% python3 -q
>>> import numpy as np
>>> np.set_printoptions(precision=1, suppress=True, linewidth=120, legacy="1.25")
>>> def rnd(a):
...     return np.round(a, 1) + 0
... 
>>> K = np.array([[1.0, 0.7, 0.5, 0.3],
...     [0.7, 1.0, 0.7, 0.5],
...     [0.5, 0.7, 1.0, 0.7],
...     [0.3, 0.5, 0.7, 1.0]])
>>> # symmetric, so the eigenvalues are real
>>> w, evecs = np.linalg.eig(K)
>>> rnd(np.sort(np.linalg.eigvals(np.linalg.inv(K))))
array([0.4, 1.3, 3.5, 4.6])
>>> rnd(np.prod(w))
0.1
>>> rnd(np.sort(np.linalg.eigvals(K @ K)))
array([0. , 0.1, 0.6, 7.4])
>>> P = np.triu(np.array([[2, 3, 0, 2], [3, 1, 1, 1], [1, 1, 0, 1], [1, 2, 2, 0]]), 1) + np.eye(4)
>>> M2 = P @ K @ np.linalg.inv(P)
>>> rnd(np.poly(M2))
array([ 1. , -4. ,  3.9, -1.3,  0.1])
>>> rnd(P @ K - K @ P)
array([[ 2.7,  1. ,  2.8,  0.3],
       [ 0.8, -0.9,  0.7, -1.4],
       [ 0.3, -1. ,  0. , -1.7],
       [ 0. , -0.9, -0.5, -1.8]])
>>> rnd(M2)
array([[ 3.7, -6.4, 10.4, -7.6],
       [ 1.5, -2.3,  4.7, -3.2],
       [ 0.8, -1.2,  2.9, -1.6],
       [ 0.3, -0.4,  1.1, -0.3]])
>>> np.linalg.matrix_rank(M2)
4
>>> low = np.linalg.cholesky(K)
>>> rnd(low @ low.T)
array([[1. , 0.7, 0.5, 0.3],
       [0.7, 1. , 0.7, 0.5],
       [0.5, 0.7, 1. , 0.7],
       [0.3, 0.5, 0.7, 1. ]])
>>> rnd(low)
array([[1. , 0. , 0. , 0. ],
       [0.7, 0.7, 0. , 0. ],
       [0.5, 0.5, 0.7, 0. ],
       [0.3, 0.4, 0.5, 0.7]])
>>> K / np.sqrt(np.outer(np.diag(K), np.diag(K)))
array([[1. , 0.7, 0.5, 0.3],
       [0.7, 1. , 0.7, 0.5],
       [0.5, 0.7, 1. , 0.7],
       [0.3, 0.5, 0.7, 1. ]])
>>> w, evecs = np.linalg.eig(low)
>>> rnd(np.sort(np.linalg.eigvals(low @ low)))
array([0.5, 0.5, 0.5, 1. ])
>>> rnd(np.prod(w))
0.4
>>> low @ evecs[:, 0] - w[0] * evecs[:, 0]
array([0., 0., 0., 0.])
>>> r0 = np.array([-2, 3, 3, -2])
>>> M2 = K + np.outer(r0, np.eye(4)[0])
>>> M2
array([[-1. ,  0.7,  0.5,  0.3],
       [ 3.7,  1. ,  0.7,  0.5],
       [ 3.5,  0.7,  1. ,  0.7],
       [-1.7,  0.5,  0.7,  1. ]])
>>> np.linalg.matrix_rank(M2 - K)
1
>>> np.linalg.matrix_rank(np.linalg.inv(M2) - np.linalg.inv(K), tol=1e-8)
1
>>> r0 = np.array([0, 2])
>>> E = -1 * np.eye(2) + np.outer(r0, r0)
>>> E
array([[-1.,  0.],
       [ 0.,  3.]])
>>> q = E.astype(float).copy()
>>> for j in range(2):
...     q[:, j] -= q[:, :j] @ (q[:, :j].T @ q[:, j])
...     q[:, j] /= np.linalg.norm(q[:, j])
... 
>>> q.T @ q
array([[1., 0.],
       [0., 1.]])
>>> M2 = np.array([[-3, 4, -1], [5, 4, -1]])
>>> np.linalg.matrix_rank(E @ M2)
2
>>> np.linalg.matrix_rank(np.vstack([E, M2.T]))
2
>>> M2 @ E
Traceback (most recent call last):
  File "<python-input-37>", line 1, in <module>
    M2 @ E
    ~~~^~~
ValueError: matmul: Input operand 1 has a mismatch in its core dimension 0, with gufunc signature (n?,k),(k,m?)->(n?,m?) (size 2 is different from 3)
>>> np.einsum("ik,kj->ji", E, M2)
array([[ 3., 15.],
       [-4., 12.],
       [ 1., -3.]])
>>> np.einsum("ij->j", E)
array([-1.,  3.])
>>> np.einsum("ik,kj->ij", E, M2)
array([[ 3., -4.,  1.],
       [15., 12., -3.]])
>>> M2.T @ E.T
array([[ 3., 15.],
       [-4., 12.],
       [ 1., -3.]])
